>>> import numpy as np
>>> import numpy.linalg as la
>>> np.set_printoptions(precision=3, suppress=True, linewidth=160)
>>> tidy = lambda a: np.round(a, 3) + 0
>>> X = np.load("a.npy")
>>> print(X)
[[ 5 -9 -4  0 -1  0 -1 -8 -9  0 -7]
 [ 0 -7  4  7 -1 -5 -6  9 -2 -5  6]
 [ 0  0  4  9 -9  4  6 -5 -7 -1 -8]
 [ 0  0  0 -9  8  8 -8 -3  9  1  4]
 [ 0  0  0  0 -5  5 -3  8 -6  4  8]
 [ 0  0  0  0  0  4 -7  7  4 -4  3]
 [ 0  0  0  0  0  0 -3  7 -7  1  8]
 [ 0  0  0  0  0  0  0  9 -1  5 -7]
 [ 0  0  0  0  0  0  0  0 -4  6  1]
 [ 0  0  0  0  0  0  0  0  0  2  8]
 [ 0  0  0  0  0  0  0  0  0  0  4]]
>>> Uu, sv, VT = la.svd(X)
>>> tidy(sv)
array([28.474, 24.659, 15.542, 14.997, 13.265, 11.759,  5.628,  3.544,  1.671,  1.213,  0.021])
>>> out = Uu[:, :10] @ np.diag(sv[:10]) @ VT[:10]
>>> la.matrix_rank(X, rtol=0.05)
np.int64(9)
>>> tidy(la.norm(X - out, 2)), tidy(sv[10])
(np.float64(0.021), np.float64(0.021))
>>> print(tidy(np.abs(X - out).max()))
0.015
>>> la.matrix_rank(out)
np.int64(10)
>>> [round(float(x), 3) for x in la.svd(X, compute_uv=False)[:3]]
[28.474, 24.659, 15.542]
>>> np.argsort(-la.norm(X, axis=0).round(6), kind="stable")[:3]
array([10,  7,  8])
>>> la.matrix_rank(X, rtol=0.1)
np.int64(8)
>>> la.cond(X) > 100
np.True_
>>> W0 = np.load("m.npy")
>>> tidy(W0)
array([[ 0.008,  0.055,  0.008, -0.039, -0.008,  0.008,  0.039, -0.039],
       [ 0.055,  0.383,  0.055, -0.273, -0.055,  0.055,  0.273, -0.273],
       [ 0.008,  0.055,  0.008, -0.039, -0.008,  0.008,  0.039, -0.039],
       [-0.039, -0.273, -0.039,  0.195,  0.039, -0.039, -0.195,  0.195],
       [-0.008, -0.055, -0.008,  0.039,  0.008, -0.008, -0.039,  0.039],
       [ 0.008,  0.055,  0.008, -0.039, -0.008,  0.008,  0.039, -0.039],
       [ 0.039,  0.273,  0.039, -0.195, -0.039,  0.039,  0.195, -0.195],
       [-0.039, -0.273, -0.039,  0.195,  0.039, -0.039, -0.195,  0.195]])
>>> la.lstsq(W0[:-1].T, W0[-1])[2]
np.int32(1)
>>> np.allclose(W0[:-1].T @ la.lstsq(W0[:-1].T, W0[-1])[0], W0[-1])
True
>>> print(tidy(W0 @ la.pinv(W0) @ W0))
[[ 0.008  0.055  0.008 -0.039 -0.008  0.008  0.039 -0.039]
 [ 0.055  0.383  0.055 -0.273 -0.055  0.055  0.273 -0.273]
 [ 0.008  0.055  0.008 -0.039 -0.008  0.008  0.039 -0.039]
 [-0.039 -0.273 -0.039  0.195  0.039 -0.039 -0.195  0.195]
 [-0.008 -0.055 -0.008  0.039  0.008 -0.008 -0.039  0.039]
 [ 0.008  0.055  0.008 -0.039 -0.008  0.008  0.039 -0.039]
 [ 0.039  0.273  0.039 -0.195 -0.039  0.039  0.195 -0.195]
 [-0.039 -0.273 -0.039  0.195  0.039 -0.039 -0.195  0.195]]
